% python3 -q
>>> import numpy as np
>>> np.set_printoptions(precision=3, suppress=True, linewidth=160)
>>> def rnd(a):
...     return np.round(a, 3) + 0
... 
>>> mat = np.array([[1, 3, 0, 0, 0, 0],
...     [3, -3, 0, 0, 0, 0],
...     [2, 3, 0, 0, 0, 0],
...     [0, 0, 1, 3, 0, 0],
...     [0, 0, 3, -3, 0, 0],
...     [0, 0, 2, 3, 0, 0],
...     [0, 0, 0, 0, 1, 3],
...     [0, 0, 0, 0, 3, -3],
...     [0, 0, 0, 0, 2, 3]])
>>> mat
array([[ 1,  3,  0,  0,  0,  0],
       [ 3, -3,  0,  0,  0,  0],
       [ 2,  3,  0,  0,  0,  0],
       [ 0,  0,  1,  3,  0,  0],
       [ 0,  0,  3, -3,  0,  0],
       [ 0,  0,  2,  3,  0,  0],
       [ 0,  0,  0,  0,  1,  3],
       [ 0,  0,  0,  0,  3, -3],
       [ 0,  0,  0,  0,  2,  3]])
>>> rnd(np.linalg.svd(mat, compute_uv=False))
array([5.196, 5.196, 5.196, 3.742, 3.742, 3.742])
>>> rnd(np.linalg.norm(mat, axis=0))
array([3.742, 5.196, 3.742, 5.196, 3.742, 5.196])
>>> mat.T @ mat
array([[14,  0,  0,  0,  0,  0],
       [ 0, 27,  0,  0,  0,  0],
       [ 0,  0, 14,  0,  0,  0],
       [ 0,  0,  0, 27,  0,  0],
       [ 0,  0,  0,  0, 14,  0],
       [ 0,  0,  0,  0,  0, 27]])
>>> E = np.array([[5, 1, 5, 1, 5], [5, 1, 5, 1, 5], [2, 3, 4, 1, 4]])
>>> # columns 2 and 4 are equal
>>> C2 = E.T @ E
>>> np.trace(C2), (E ** 2).sum()
(np.int64(200), np.int64(200))
>>> rnd(np.linalg.svd(E, compute_uv=False) ** 2)
array([193.531,   6.469,   0.   ])
>>> left, sv, Vt = np.linalg.svd(E)
>>> vecs = Vt[:(sv > 1e-8).sum()]
>>> rng = np.random.default_rng(8164)
>>> x0 = E[1] + 3 * E[2] + rng.integers(2) * np.eye(5)[3]
>>> x0
array([11., 10., 17.,  4., 17.])
>>> rnd(vecs.T @ vecs)
array([[ 0.604, -0.361,  0.233,  0.01 ,  0.233],
       [-0.361,  0.663,  0.204,  0.097,  0.204],
       [ 0.233,  0.204,  0.355,  0.083,  0.355],
       [ 0.01 ,  0.097,  0.083,  0.024,  0.083],
       [ 0.233,  0.204,  0.355,  0.083,  0.355]])
>>> rnd(np.diag(vecs.T @ vecs))
array([0.604, 0.663, 0.355, 0.024, 0.355])
>>> np.allclose(vecs.T @ vecs @ x0, x0)
True
>>> np.linalg.matrix_rank(np.vstack([E, x0]))
np.int64(2)
>>> rnd(np.linalg.norm(x0 - vecs.T @ vecs @ x0))
np.float64(0.0)
>>> x0 = np.array([-1, 3, 2, 2, -1])
>>> E @ x0
array([ 5,  5, 13])
>>> np.linalg.norm(E @ x0) <= np.linalg.norm(E, 2) * np.linalg.norm(x0) + 1e-9
np.True_
>>> np.sign((E @ x0).round(6))
array([1, 1, 1])
>>> E @ np.ones(5)
array([17., 17., 14.])
>>> E @ (2 * x0)
array([10, 10, 26])
>>> Y = E / np.sqrt((E ** 2).mean(axis=1, keepdims=True))
>>> rnd(Y[1])
array([1.274, 0.255, 1.274, 0.255, 1.274])
>>> rnd(E - E.mean(axis=1, keepdims=True))
array([[ 1.6, -2.4,  1.6, -2.4,  1.6],
       [ 1.6, -2.4,  1.6, -2.4,  1.6],
       [-0.8,  0.2,  1.2, -1.8,  1.2]])
>>> J = np.load("block8.npy")
>>> J
array([[1.1, 2. ],
       [1. , 2.1]])
>>> w, vecs = np.linalg.eig(J)
>>> rnd(J @ vecs[:, 0] - w[0] * vecs[:, 0])
array([0., 0.])
>>> x0 = np.array([5, 9])
>>> rnd(J @ (2 * x0))
array([47. , 47.8])
>>> rnd(np.einsum("ij,j->i", J, x0))
array([23.5, 23.9])
>>> np.sign((J @ x0).round(6))
array([1., 1.])
>>> np.linalg.norm(J @ x0) <= np.linalg.norm(J, 2) * np.linalg.norm(x0) + 1e-9
np.True_
>>> (J @ x0).argmax()
np.int64(1)
>>> Y = np.array([[1, 1, 0, 0, 0],
...     [2, 1, 1, 1, 2],
...     [1, 2, 1, 0, 2],
...     [1, 2, 1, 2, 1],
...     [0, 1, 1, 1, 0]])
>>> K = np.tril(Y)
>>> K
array([[1, 0, 0, 0, 0],
       [2, 1, 0, 0, 0],
       [1, 2, 1, 0, 0],
       [1, 2, 1, 2, 0],
       [0, 1, 1, 1, 0]])
>>> rk = np.linalg.matrix_rank(K)
>>> rk
np.int64(4)
>>> null = np.linalg.svd(K)[2][rk:].T
>>> null @ null.T
array([[0., 0., 0., 0., 0.],
       [0., 0., 0., 0., 0.],
       [0., 0., 0., 0., 0.],
       [0., 0., 0., 0., 0.],
       [0., 0., 0., 0., 1.]])
>>> [int(np.linalg.matrix_rank(K[:i])) for i in range(1, len(K) + 1)]
[1, 2, 3, 4, 4]
>>> K @ null
array([[0.],
       [0.],
       [0.],
       [0.],
       [0.]])
>>> rnd(np.sort(np.abs(np.linalg.eigvals(K))))
array([0., 1., 1., 1., 2.])
>>> np.linalg.determinant(K)
Traceback (most recent call last):
  File "<python-input-52>", line 1, in <module>
    np.linalg.determinant(K)
    ^^^^^^^^^^^^^^^^^^^^^
AttributeError: module 'numpy.linalg' has no attribute 'determinant'
>>> np.allclose(K @ K.T, K.T @ K)
False
>>> rnd(np.trace(np.linalg.pinv(K) @ K))
np.float64(4.0)
>>> rnd(K @ np.linalg.pinv(K) @ K)
array([[1., 0., 0., 0., 0.],
       [2., 1., 0., 0., 0.],
       [1., 2., 1., 0., 0.],
       [1., 2., 1., 2., 0.],
       [0., 1., 1., 1., 0.]])
>>> np.allclose(K[:-1].T @ np.linalg.lstsq(K[:-1].T, K[-1])[0], K[-1])
True
>>> data = np.loadtxt("case15.csv", delimiter=",")
>>> data
array([[ 0.98 ,  0.585,  0.08 , -0.872],
       [-0.885, -0.604, -0.422,  0.984],
       [-0.604,  0.894, -0.848,  0.998],
       [ 0.915,  0.47 ,  0.178, -0.881],
       [-0.932, -0.999,  0.565,  0.716],
       [-0.188,  0.926,  0.446, -0.991],
       [ 0.789,  0.3  , -0.598,  0.956],
       [ 0.611,  0.999, -0.551, -0.592],
       [-0.551,  0.629,  0.493, -0.976],
       [ 0.544, -0.658, -0.397,  0.949],
       [-0.282, -0.968,  0.523, -0.508],
       [-0.818, -0.995,  0.   ,  0.981],
       [ 0.03 , -0.31 , -0.159,  0.641],
       [ 0.572,  0.978, -0.604,  0.641]])
>>> basis = data[[3, 6]].astype(float)
>>> for _ in range(6):
...     labels = np.linalg.norm(data[:, None] - basis, axis=-1).argmin(axis=1)
...     basis = np.array([data[labels == j].mean(axis=0) for j in range(2)])
... 
>>> labels
array([0, 1, 1, 0, 1, 0, 1, 0, 0, 1, 0, 1, 1, 1])
>>> rnd(basis[1] - basis[0])
array([-0.41 , -0.614, -0.503,  1.662])
>>> rnd(basis)
array([[ 0.247,  0.44 ,  0.195, -0.803],
       [-0.163, -0.174, -0.308,  0.858]])
>>> C2 = np.cov(data, rowvar=False)
>>> rnd(np.median(data, axis=0))
array([-0.079,  0.385, -0.08 ,  0.641])
>>> rnd(C2)
array([[ 0.501,  0.271, -0.097, -0.19 ],
       [ 0.271,  0.644, -0.124, -0.311],
       [-0.097, -0.124,  0.235, -0.246],
       [-0.19 , -0.311, -0.246,  0.758]])
>>> rnd(np.corrcoef(data.T))
array([[ 1.   ,  0.476, -0.282, -0.308],
       [ 0.476,  1.   , -0.319, -0.445],
       [-0.282, -0.319,  1.   , -0.582],
       [-0.308, -0.445, -0.582,  1.   ]])
>>> np.argsort(-data.std(axis=0).round(6), kind="stable")
array([3, 1, 0, 2])
>>> C2.shape
(4, 4)
>>> rnd(data.std(axis=0))
array([0.682, 0.773, 0.467, 0.839])
>>> rnd(np.polyfit(data[:, 1], data[:, 3], 1))
array([-0.483,  0.189])
>>> Y = np.c_[data[:, :1] @ np.array([[1]]), np.array([-1, -1, -1, 3, -1, -3, 2, 3, -2, -2, 3, -3, 0, -1])]
>>> Y
array([[ 0.98 , -1.   ],
       [-0.885, -1.   ],
       [-0.604, -1.   ],
       [ 0.915,  3.   ],
       [-0.932, -1.   ],
       [-0.188, -3.   ],
       [ 0.789,  2.   ],
       [ 0.611,  3.   ],
       [-0.551, -2.   ],
       [ 0.544, -2.   ],
       [-0.282,  3.   ],
       [-0.818, -3.   ],
       [ 0.03 ,  0.   ],
       [ 0.572, -1.   ]])
>>> np.linalg.matrix_rank(np.c_[data, Y])
np.int64(5)
>>> rnd(np.linalg.norm(np.linalg.qr(data)[0].T @ Y, axis=0) ** 2 / ((Y ** 2).sum(axis=0) + 1e-12))
array([1.   , 0.392])
>>> rnd(np.linalg.norm(Y - data @ np.linalg.lstsq(data, Y)[0], axis=0))
array([0.  , 6.14])
>>> np.linalg.matrix_rank(Y)
np.int64(2)
>>> Xc = data - data.mean(axis=0)
>>> vecs = np.linalg.svd(Xc)[2][:3]
>>> Y = Xc - Xc @ vecs.T @ vecs
>>> np.linalg.norm(Y, axis=1).round(6).argmax()
np.int64(7)
>>> rnd(np.diag(vecs.T @ vecs))
array([0.973, 0.897, 0.338, 0.793])
>>> dist = np.linalg.norm(data[:, None] - data[None], axis=-1)
>>> rnd(dist[:5, :5])
array([[0.   , 2.931, 2.639, 0.165, 2.987],
       [2.931, 0.   , 1.583, 2.869, 1.097],
       [2.639, 1.583, 0.   , 2.659, 2.401],
       [0.165, 2.869, 2.659, 0.   , 2.876],
       [2.987, 1.097, 2.401, 2.876, 0.   ]])
>>> dist[5].round(6).argsort(kind="stable")[:4]
array([5, 8, 3, 0])
>>> dist.shape
(14, 14)
>>> np.flatnonzero(dist[5] < dist.mean() / 2)
array([5, 8])
>>> np.unravel_index(dist.round(6).argmax(), dist.shape)
(np.int64(4), np.int64(7))
>>> Q, _ = np.linalg.qr(np.array([[-0.4, 0.6, 0.1], [2.2, -0.1, 0.8], [-0.1, 0.5, -0.6]]))
>>> w = np.array([2, 3, 0])
>>> feats = Q @ np.diag(w) @ Q.T
>>> rnd(feats)
array([[1.716, 0.015, 1.463],
       [0.015, 2.013, 0.233],
       [1.463, 0.233, 1.271]])
>>> w, vecs = np.linalg.eigh(feats)
>>> x0 = np.array([-2, -2, 3])
>>> (np.sign(vecs[:, -1].round(6)) == np.sign(vecs[0, -1].round(6))).astype(int)
array([1, 1, 1])
>>> rnd(vecs * np.maximum(w, 0) @ vecs.T)
array([[1.716, 0.015, 1.463],
       [0.015, 2.013, 0.233],
       [1.463, 0.233, 1.271]])
>>> rnd(np.abs(feats).sum(axis=1).max()), rnd(np.abs(w).max())
(np.float64(3.193), np.float64(3.0))
>>> rnd(x0 @ feats @ x0 / (x0 @ x0)), rnd(w[0]), rnd(w[-1])
(np.float64(0.36), np.float64(0.0), np.float64(3.0))
>>> left, sv, Vt = np.linalg.svd(feats)
>>> rnd(sv)
array([3., 2., 0.])
>>> Y = left[:, :2] @ np.diag(sv[:2]) @ Vt[:2]
>>> rnd(np.abs(feats - Y).max())
np.float64(0.0)
>>> rnd(np.linalg.norm(feats - Y) / np.linalg.norm(feats))
np.float64(0.0)
>>> rnd(np.linalg.norm(feats - Y, 2)), rnd(sv[2])
(np.float64(0.0), np.float64(0.0))
>>> np.linalg.matrix_rank(Y)
np.int64(2)
>>> rnd(Y)
array([[1.716, 0.015, 1.463],
       [0.015, 2.013, 0.233],
       [1.463, 0.233, 1.271]])
>>> rnd(Y @ Y)
array([[5.083, 0.396, 4.372],
       [0.396, 4.108, 0.786],
       [4.372, 0.786, 3.809]])
>>> np.allclose(Y, Y.T)
True
>>> np.allclose(Y @ Y.T, Y.T @ Y)
True
>>> rnd(np.abs(np.linalg.eigvals(Y)).max())
np.float64(3.0)
>>> rnd(np.linalg.matrix_power(Y, 4))
array([[45.111,  7.074, 39.188],
       [ 7.074, 17.648,  7.954],
       [39.188,  7.954, 34.241]])
>>> rnd(np.sort(np.abs(np.linalg.eigvals(Y))))
array([0., 2., 3.])
>>> rnd(np.linalg.eigvals(feats).sum().real)
np.float64(5.0)
>>> rnd(np.einsum("ij,ji->", feats, feats))
np.float64(13.0)
>>> f = np.array([0, -1, 3, -3])
>>> arr = f[np.abs(np.subtract.outer(np.arange(4), np.arange(4)))]
>>> arr
array([[ 0, -1,  3, -3],
       [-1,  0, -1,  3],
       [ 3, -1,  0, -1],
       [-3,  3, -1,  0]])
>>> (arr - arr.T) / 2
array([[0., 0., 0., 0.],
       [0., 0., 0., 0.],
       [0., 0., 0., 0.],
       [0., 0., 0., 0.]])
>>> np.trace(arr)
np.int64(0)
>>> np.allclose(arr @ arr.T, arr.T @ arr)
True
>>> np.allclose(arr, arr.T)
True
>>> (arr + arr.T) / 2
array([[ 0., -1.,  3., -3.],
       [-1.,  0., -1.,  3.],
       [ 3., -1.,  0., -1.],
       [-3.,  3., -1.,  0.]])
>>> rnd(np.abs(np.linalg.eigvals(arr)).max())
np.float64(6.123)
>>> arr @ arr
array([[ 19, -12,   4,  -6],
       [-12,  11,  -6,   4],
       [  4,  -6,  11, -12],
       [ -6,   4, -12,  19]])
>>> Q, _ = np.linalg.qr(np.array([[-0.5, 0.1, 0.4, 1.0, 1.4],
...     [-0.4, -2.1, 0.7, 0.0, 0.6],
...     [-1.1, -2.6, -0.5, 0.8, 0.8],
...     [0.0, 1.0, 0.3, -0.1, -1.2],
...     [0.5, -0.4, 2.7, -0.7, 0.7]]))
>>> M = Q[:, :5]
>>> rnd(M)
array([[-0.366,  0.418,  0.612,  0.53 , -0.189],
       [-0.293, -0.557,  0.088, -0.135, -0.76 ],
       [-0.804, -0.233, -0.001, -0.186,  0.514],
       [ 0.   ,  0.409,  0.394, -0.816, -0.11 ],
       [ 0.366, -0.541,  0.68 ,  0.012,  0.332]])
>>> t = np.radians(90)
>>> R = np.eye(5)
>>> R[4, 4] = R[0, 0] = np.cos(t)
>>> R[4, 0], R[0, 4] = -np.sin(t), np.sin(t)
>>> rnd(R)
array([[ 0.,  0.,  0.,  0.,  1.],
       [ 0.,  1.,  0.,  0.,  0.],
       [ 0.,  0.,  1.,  0.,  0.],
       [ 0.,  0.,  0.,  1.,  0.],
       [-1.,  0.,  0.,  0.,  0.]])
>>> Y = M @ R.T
>>> rnd(np.abs(Y - M).max(axis=0))
array([1.318, 0.   , 0.   , 0.   , 1.053])
>>> rnd(Y)
array([[-0.189,  0.418,  0.612,  0.53 ,  0.366],
       [-0.76 , -0.557,  0.088, -0.135,  0.293],
       [ 0.514, -0.233, -0.001, -0.186,  0.804],
       [-0.11 ,  0.409,  0.394, -0.816,  0.   ],
       [ 0.332, -0.541,  0.68 ,  0.012, -0.366]])
>>> np.allclose(np.linalg.norm(M, axis=1), np.linalg.norm(Y, axis=1))
True
>>> np.allclose(M @ M.T, Y @ Y.T)
True
>>> rnd(np.linalg.det(R)), np.trace(R)
(np.float64(1.0), np.float64(3.0))
>>> rnd(M[:, 1] @ M[:, 4])
np.float64(0.0)
>>> rnd(M @ M.T)
array([[1., 0., 0., 0., 0.],
       [0., 1., 0., 0., 0.],
       [0., 0., 1., 0., 0.],
       [0., 0., 0., 1., 0.],
       [0., 0., 0., 0., 1.]])
>>> rnd(M.T @ M)
array([[1., 0., 0., 0., 0.],
       [0., 1., 0., 0., 0.],
       [0., 0., 1., 0., 0.],
       [0., 0., 0., 1., 0.],
       [0., 0., 0., 0., 1.]])
>>> rnd(np.linalg.svd(M, compute_uv=False))
array([1., 1., 1., 1., 1.])
